% ipython --no-banner

In [1]: import numpy as np

In [2]: import numpy.linalg as la

In [3]: np.set_printoptions(precision=1, suppress=True, linewidth=100)

In [4]: rd = lambda a: np.round(a, 1) + 0

In [5]: F = np.loadtxt("dump.csv", delimiter=",")

In [6]: rd(F)
Out[6]: 
array([[-41.9,  24. ,  47.9,  34. , -10. ,  12. ,  32. ,   4. , -42. , -26. , -43.9],
       [-33.6,  19.6,  39.2,  28.3,  -7.9,  10.8,  24.9,   1.9, -34.6, -19.1, -35.7],
       [-33.2,  19.3,  38.7,  28. ,  -7.8,  10.8,  24.6,   1.8, -34.3, -18.7, -35.3],
       [-32.3,  18.9,  37.8,  27.4,  -7.6,  10.6,  23.8,   1.6, -33.5, -18. , -34.4],
       [-26.7,  15.9,  31.9,  23.5,  -6.2,   9.8,  19.2,   0.4, -28.5, -13.6, -28.9],
       [-24.6,  14.8,  29.8,  22. ,  -5.7,   9.4,  17.6,   0. , -26.6, -12. , -26.8],
       [-18.2,  11.3,  23. ,  17.4,  -4.2,   8.3,  12.5,  -1.1, -20.8,  -7.2, -20.4],
       [-10.2,   7. ,  14.7,  11.3,  -2.2,   6.5,   6.6,  -2. , -13.3,  -1.9, -12.4],
       [ -9.3,   6.5,  13.7,  10.6,  -2. ,   6.3,   5.9,  -2. , -12.4,  -1.3, -11.5],
       [ -8.7,   6.2,  13.1,  10.2,  -1.9,   6.2,   5.5,  -2. , -11.8,  -1. , -10.9],
       [ -6. ,   4.6,  10.2,   7.9,  -1.2,   5.4,   3.7,  -2. ,  -9.1,   0.5,  -8.1],
       [ -4. ,   3.4,   7.9,   6.1,  -0.8,   4.6,   2.4,  -1.9,  -6.9,   1.4,  -5.9],
       [ -1.2,   1.7,   4.5,   3.4,  -0.1,   3.3,   0.7,  -1.4,  -3.7,   2.3,  -2.8],
       [ -1.1,   1.6,   4.3,   3.2,  -0.1,   3.2,   0.7,  -1.4,  -3.5,   2.3,  -2.7],
       [ -1. ,   1.5,   4.2,   3. ,  -0.1,   3.1,   0.6,  -1.3,  -3.3,   2.3,  -2.5],
       [ -0.3,   1. ,   3.1,   2.2,   0.1,   2.6,   0.3,  -1. ,  -2.4,   2.2,  -1.7],
       [  0.3,   0.5,   2. ,   1.2,   0.2,   1.8,   0. ,  -0.6,  -1.3,   1.9,  -0.8],
       [  0.4,   0.1,   0.7,   0.3,   0.1,   0.7,   0. ,  -0.1,  -0.3,   0.9,  -0.1],
       [  0.3,   0.1,   0.6,   0.2,   0.1,   0.6,   0. ,  -0.1,  -0.3,   0.8,  -0.1],
       [  0.3,   0. ,   0.5,   0.2,   0.1,   0.5,   0. ,  -0.1,  -0.2,   0.6,  -0.1],
       [  0.2,   0. ,   0.4,   0.1,   0.1,   0.4,   0. ,   0. ,  -0.1,   0.5,   0. ],
       [ -0.5,   0. ,  -0.5,  -0.1,  -0.1,  -0.5,   0. ,  -0.1,   0.1,  -0.6,   0. ],
       [ -1.3,   0.2,  -1.6,   0. ,  -0.4,  -1.3,  -0.4,  -0.7,   0. ,  -1.4,  -0.2],
       [ -1.5,   0.2,  -1.8,   0.1,  -0.5,  -1.4,  -0.6,  -0.9,   0. ,  -1.5,  -0.2],
       [ -2.4,   0.3,  -3.6,   0.4,  -0.8,  -2.1,  -1.9,  -2.6,  -0.2,  -1.5,  -0.2],
       [ -2.6,   0.3,  -4.4,   0.6,  -0.8,  -2.3,  -2.6,  -3.3,  -0.2,  -1.3,  -0.1],
       [ -3. ,   0.1,  -8.3,   1. ,  -1. ,  -2.9,  -6.3,  -7.3,  -0.1,   0.6,   0.8],
       [ -3. ,   0. ,  -9.2,   1. ,  -1. ,  -3. ,  -7.2,  -8.2,   0. ,   1.1,   1.1],
       [ -2.1,  -0.8, -15.2,   1.1,  -0.8,  -3.5, -13.3, -14.1,   0.9,   5.4,   3.3],
       [  0.5,  -2.5, -24.3,   0.6,  -0.3,  -3.8, -22.9, -22.7,   3. ,  12.8,   7.4],
       [  4.2,  -4.7, -34.4,  -0.3,   0.6,  -3.9, -33.6, -31.9,   5.8,  21.7,  12.6]])

In [7]: other = np.array([[3, 3],
   ...:     [3, 1],
   ...:     [0, 2],
   ...:     [0, 0],
   ...:     [2, 2],
   ...:     [0, 2],
   ...:     [0, 0],
   ...:     [1, 0],
   ...:     [3, 2],
   ...:     [3, 0],
   ...:     [1, 2]])

In [8]: rd(np.einsum("ij->j", F))
Out[8]: array([-262.6,  150.6,  224.9,  244.9,  -62.4,   92.3,   92. ,  -99.3, -279.5,  -68.1, -260.6])

In [9]: la.matrix_rank(F @ other)
Out[9]: np.int64(2)

In [10]: la.matrix_rank(np.vstack([F, other.T]))
Out[10]: np.int64(5)
